$ ipython --no-banner

In [1]: import numpy as np

In [2]: from numpy import linalg as LA

In [3]: np.set_printoptions(precision=2, suppress=True, linewidth=160, sign=" ")

In [4]: tidy = lambda a: np.round(a, 2) + 0

In [5]: E = np.load("case7.npy")

In [6]: E
Out[6]: 
array([[-1.09, -0.29, -0.42,  0.5 , -0.22,  0.09,  4.65, -0.29],
       [ 0.22, -0.16, -1.19,  0.24, -0.04, -2.06,  2.3 , -0.7 ],
       [ 0.22, -0.08, -0.89, -0.78,  0.12, -2.4 , -0.1 , -0.09],
       [-1.85, -0.19,  0.9 , -0.31, -0.35, -0.3 ,  3.71,  0.1 ],
       [ 1.63, -0.02, -0.49,  0.37, -0.42,  2.1 , -0.73,  0.95],
       [-1.52,  0.26,  0.73, -0.96, -0.06, -0.1 , -2.93, -0.75],
       [-1.68, -0.44, -2.08,  0.67,  0.43, -2.96, -0.3 , -0.9 ],
       [-0.5 , -0.74, -4.11,  0.  , -0.06, -0.42, -3.86, -0.5 ],
       [ 1.72, -0.29, -1.7 ,  0.56, -0.3 , -1.12, -0.63, -0.33],
       [ 0.16,  0.43, -1.38, -0.15,  0.45, -2.84, -2.67,  0.03],
       [ 0.39, -0.18, -0.45,  0.2 ,  0.43, -1.28,  2.7 , -0.79],
       [-0.88,  0.08,  0.59, -0.14,  0.38,  0.91,  4.96,  0.28],
       [-2.59, -0.64, -0.36, -0.41,  0.31, -1.67, -0.57,  0.18],
       [-0.03,  0.  , -0.24, -0.1 , -0.39, -0.95,  1.73, -0.27],
       [-1.56, -0.6 ,  0.23, -0.18, -0.49,  0.76, -2.27,  0.03],
       [-1.74, -0.01, -0.27, -0.22,  0.39,  0.68, -3.47,  0.63],
       [-1.05,  0.01, -0.17, -0.11, -0.24,  0.31,  0.77, -0.75],
       [-0.58, -0.12,  0.81,  1.03,  0.04, -2.57, -0.38, -1.44],
       [ 0.04, -0.5 ,  0.14,  0.05, -0.13, -1.42, -1.77,  1.28],
       [-0.31, -0.32,  0.72, -0.22,  0.01,  1.22,  2.43,  0.75],
       [-0.45, -0.02,  0.44, -0.53, -0.1 ,  0.5 ,  2.02, -0.56],
       [-0.85,  0.14, -0.23,  0.14,  0.03,  0.22, -7.85,  0.43],
       [ 0.99, -0.31,  0.13,  0.11, -0.16, -2.03,  4.38,  0.22],
       [-0.96, -0.24, -3.61,  0.45,  0.15,  0.54, -0.45,  0.51],
       [-0.98,  0.21,  0.34,  0.21,  0.29,  1.11,  0.21,  1.23],
       [-2.67,  0.03,  3.09,  0.91,  0.  ,  0.05, -3.82, -0.96],
       [-0.64, -0.07,  0.72,  0.55, -0.02,  2.35, -1.46,  0.65],
       [ 0.26,  0.  , -4.43, -0.56,  0.37,  2.46, -1.86,  0.59],
       [ 0.71,  0.15, -2.39, -0.76, -0.08,  2.09, -0.1 , -0.63],
       [-0.22, -0.65, -0.58, -0.36,  0.05,  2.45, -0.65, -0.01],
       [ 1.05,  0.43,  3.33,  0.06, -0.24,  1.32, -0.46, -0.1 ],
       [-0.27,  0.27, -2.01,  0.54,  0.42,  1.8 , -2.83, -0.2 ],
       [-1.44,  0.35,  0.45,  0.28, -0.58,  3.26, -4.94,  0.09],
       [ 0.69,  0.  , -0.15,  0.11,  0.22,  0.86,  1.25, -0.37],
       [ 0.99, -0.21, -1.01,  0.11,  0.5 , -0.17, -2.23, -1.07],
       [-0.53,  0.07,  0.46, -0.67,  0.37, -2.74,  0.45,  0.  ],
       [-1.53, -0.04,  0.99,  0.15,  0.15, -0.63,  1.47,  0.79],
       [-0.47,  0.01, -0.67,  0.7 , -0.07,  2.09,  1.77, -0.25],
       [-1.33,  0.24, -0.81, -0.03, -0.22, -0.28,  1.49, -0.01],
       [ 1.29, -0.04, -0.09,  0.22, -0.48,  0.52,  0.71,  1.46],
       [-0.4 , -0.05, -1.52, -0.38, -0.06,  1.71, -1.15, -1.41],
       [-0.25,  0.08, -0.29, -0.15,  0.38, -0.34, -3.89,  0.03],
       [ 0.52, -0.56, -0.08, -0.84,  0.21,  0.48,  4.59,  1.28],
       [-0.82,  0.65, -1.45, -0.42,  0.28,  1.43,  3.64,  0.4 ],
       [ 0.4 ,  0.47,  0.29,  0.45, -0.17, -0.33,  3.82, -0.4 ],
       [-2.03,  0.25,  1.66,  0.61,  0.28, -0.14, -0.14,  0.17],
       [-1.12, -0.61, -3.31,  0.23,  0.1 ,  0.27, -1.5 , -0.34],
       [ 1.73,  0.64, -0.53, -0.36,  0.64, -0.72,  2.73, -0.49]])

In [7]: LA.norm(E, axis=1).argmax()
Out[7]: np.int64(21)

In [8]: tidy(LA.norm(E[31], 1)), tidy(LA.norm(E[31], np.inf))
Out[8]: (np.float64(8.34), np.float64(2.83))

In [9]: tidy(LA.norm(E, "nuc"))
Out[9]: np.float64(60.0)

In [10]: tidy(LA.norm(E[31] - E[11]))
Out[10]: np.float64(8.33)

In [11]: tidy(LA.norm(E) ** 2 / LA.norm(E, 2) ** 2)
Out[11]: np.float64(1.88)

In [12]: tidy(LA.norm(E, 2))
Out[12]: np.float64(19.28)
